>>> import numpy as np
>>> from numpy import linalg as LA
>>> np.set_printoptions(precision=1, suppress=True, linewidth=100, sign=" ")
>>> def tidy(a):
...     return np.round(a, 1) + 0
... 
>>> E = np.tanh(np.array([[-0.3, 1.0],
...     [-1.5, 1.6],
...     [-0.3, -0.5],
...     [2.2, 0.3],
...     [0.5, 0.9],
...     [-0.4, -0.4],
...     [0.9, 1.6],
...     [-0.6, 0.1],
...     [0.8, -1.6],
...     [-0.5, -0.8],
...     [-1.0, 0.8],
...     [0.7, -0.6],
...     [2.0, -0.3],
...     [-0.5, 0.4],
...     [0.3, 0.2],
...     [-0.8, -0.3],
...     [-2.2, -0.8],
...     [-2.2, 1.3]]) @ np.array([[0.2, 0.3, -0.4, -1.5, 0.6], [-0.5, 0.7, 0.3, 1.4, 0.7]]))
>>> tidy(E)
array([[-0.5,  0.5,  0.4,  1. ,  0.5],
       [-0.8,  0.6,  0.8,  1. ,  0.2],
       [ 0.2, -0.4,  0. , -0.2, -0.5],
       [ 0.3,  0.7, -0.7, -1. ,  0.9],
       [-0.3,  0.7,  0.1,  0.5,  0.7],
       [ 0.1, -0.4,  0. ,  0. , -0.5],
       [-0.6,  0.9,  0.1,  0.7,  0.9],
       [-0.2, -0.1,  0.3,  0.8, -0.3],
       [ 0.7, -0.7, -0.7, -1. , -0.6],
       [ 0.3, -0.6,  0. , -0.4, -0.7],
       [-0.5,  0.3,  0.6,  1. ,  0. ],
       [ 0.4, -0.2, -0.4, -1. ,  0. ],
       [ 0.5,  0.4, -0.7, -1. ,  0.8],
       [-0.3,  0.1,  0.3,  0.9,  0. ],
       [ 0. ,  0.2, -0.1, -0.2,  0.3],
       [ 0. , -0.4,  0.2,  0.7, -0.6],
       [ 0. , -0.8,  0.6,  1. , -1. ],
       [-0.8,  0.2,  0.9,  1. , -0.4]])
>>> F = np.loadtxt("w.csv", delimiter=",")
>>> F
array([[  0.3,  -0.4,  -8.1, -18.3],
       [  0.9,  11.7,   1.5,  16.1],
       [ 11.3,  -1.4,   2.1,  16.3],
       [-12.2,  11.9,  -3.2, -10. ],
       [ -1.5,   3.9,  19.4,   2.9],
       [  5.9,  15.2,  -5. , -10.4],
       [ -0.9,  14.7,   5.5,  12.4],
       [ -8.8,  -9.4, -12.1,   9.3],
       [-11.4,  -2.6, -16. ,  -2.9],
       [ -4.3, -15.5, -11.3,   3.6],
       [  6.7,   5. ,  18. ,  -2.2],
       [ -8.2,  14.6,   4.1,  10.2],
       [-15.6,   9.3,   2.1,   8.1],
       [ -3.5,  -0.3,  -5.8, -18.8],
       [ -7.2,  17.5,   6.4,   1.2],
       [  6.7, -12.5,  -3.8, -13.6],
       [  0.7, -12.6, -13.9,  -6.9],
       [-10.6,   5.7,   1.7, -15.8],
       [ 13.9,   2.9, -13.5,   3.9],
       [ -6.4, -18.7,   0.5,   3.1],
       [-10.1,  -1.5,  13.1, -11.2],
       [ -1.6, -12.6,  -7.7, -13.4],
       [-13.6,   2. ,  -9.4,  11.1],
       [-11.3, -14.9,  -5.8,  -4.3],
       [-16.8,  10.8,   0.7,   1. ],
       [-10.2,  -9.1,   4.4, -13.9],
       [ -7. , -11.7,  10.3,  10.4],
       [ -6.2,  17.2,   1.5,   7.9]])
>>> Xc = F - F.mean(axis=0)
>>> Uu, sigma, VT = LA.svd(Xc, full_matrices=False)
>>> tidy(sigma ** 2 / (sigma ** 2).sum())
array([ 0.4,  0.2,  0.2,  0.2])
>>> np.searchsorted(np.cumsum(sigma ** 2) / (sigma ** 2).sum(), 0.9) + 1
np.int64(4)
>>> tidy(np.abs(VT[-1]))
array([ 1. ,  0.1,  0. ,  0.1])
>>> np.abs(Uu[:, 0]).argmax()
np.int64(6)
>>> tidy(VT[0] * np.sign(VT[0, np.abs(VT[0]).argmax()]))
array([ 0. ,  0.7,  0.4,  0.5])
>>> LA.matrix_rank(Xc)
np.int64(4)
>>> (np.sign(Uu[:, 0]) == np.sign(Uu[0, 0])).astype(int)
array([ 1,  0,  0,  0,  0,  0,  0,  1,  1,  1,  0,  0,  0,  1,  0,  1,  1,  1,  1,  1,  1,  1,  0,
        1,  0,  1,  0,  0])
>>> tidy(Xc.mean(axis=0))
array([ 0.,  0.,  0.,  0.])
>>> np.abs(VT[0]).argmax()
np.int64(1)
>>> tidy(sigma)
array([ 67. ,  51.1,  42.7,  41.3])
>>> rng = np.random.default_rng(678838)
>>> lab = rng.permutation(4)
>>> A2 = F[:, lab] * rng.choice([-1, 1], 4)
>>> A2
array([[  0.4,   8.1,  18.3,  -0.3],
       [-11.7,  -1.5, -16.1,  -0.9],
       [  1.4,  -2.1, -16.3, -11.3],
       [-11.9,   3.2,  10. ,  12.2],
       [ -3.9, -19.4,  -2.9,   1.5],
       [-15.2,   5. ,  10.4,  -5.9],
       [-14.7,  -5.5, -12.4,   0.9],
       [  9.4,  12.1,  -9.3,   8.8],
       [  2.6,  16. ,   2.9,  11.4],
       [ 15.5,  11.3,  -3.6,   4.3],
       [ -5. , -18. ,   2.2,  -6.7],
       [-14.6,  -4.1, -10.2,   8.2],
       [ -9.3,  -2.1,  -8.1,  15.6],
       [  0.3,   5.8,  18.8,   3.5],
       [-17.5,  -6.4,  -1.2,   7.2],
       [ 12.5,   3.8,  13.6,  -6.7],
       [ 12.6,  13.9,   6.9,  -0.7],
       [ -5.7,  -1.7,  15.8,  10.6],
       [ -2.9,  13.5,  -3.9, -13.9],
       [ 18.7,  -0.5,  -3.1,   6.4],
       [  1.5, -13.1,  11.2,  10.1],
       [ 12.6,   7.7,  13.4,   1.6],
       [ -2. ,   9.4, -11.1,  13.6],
       [ 14.9,   5.8,   4.3,  11.3],
       [-10.8,  -0.7,  -1. ,  16.8],
       [  9.1,  -4.4,  13.9,  10.2],
       [ 11.7, -10.3, -10.4,   7. ],
       [-17.2,  -1.5,  -7.9,   6.2]])
>>> Uu, _, VT = LA.svd(F.T @ A2)
>>> tidy(LA.lstsq(F, A2)[0])
array([[ 0.,  0.,  0., -1.],
       [-1.,  0.,  0.,  0.],
       [ 0., -1.,  0.,  0.],
       [ 0.,  0., -1.,  0.]])
>>> lab
array([ 1,  2,  3,  0])
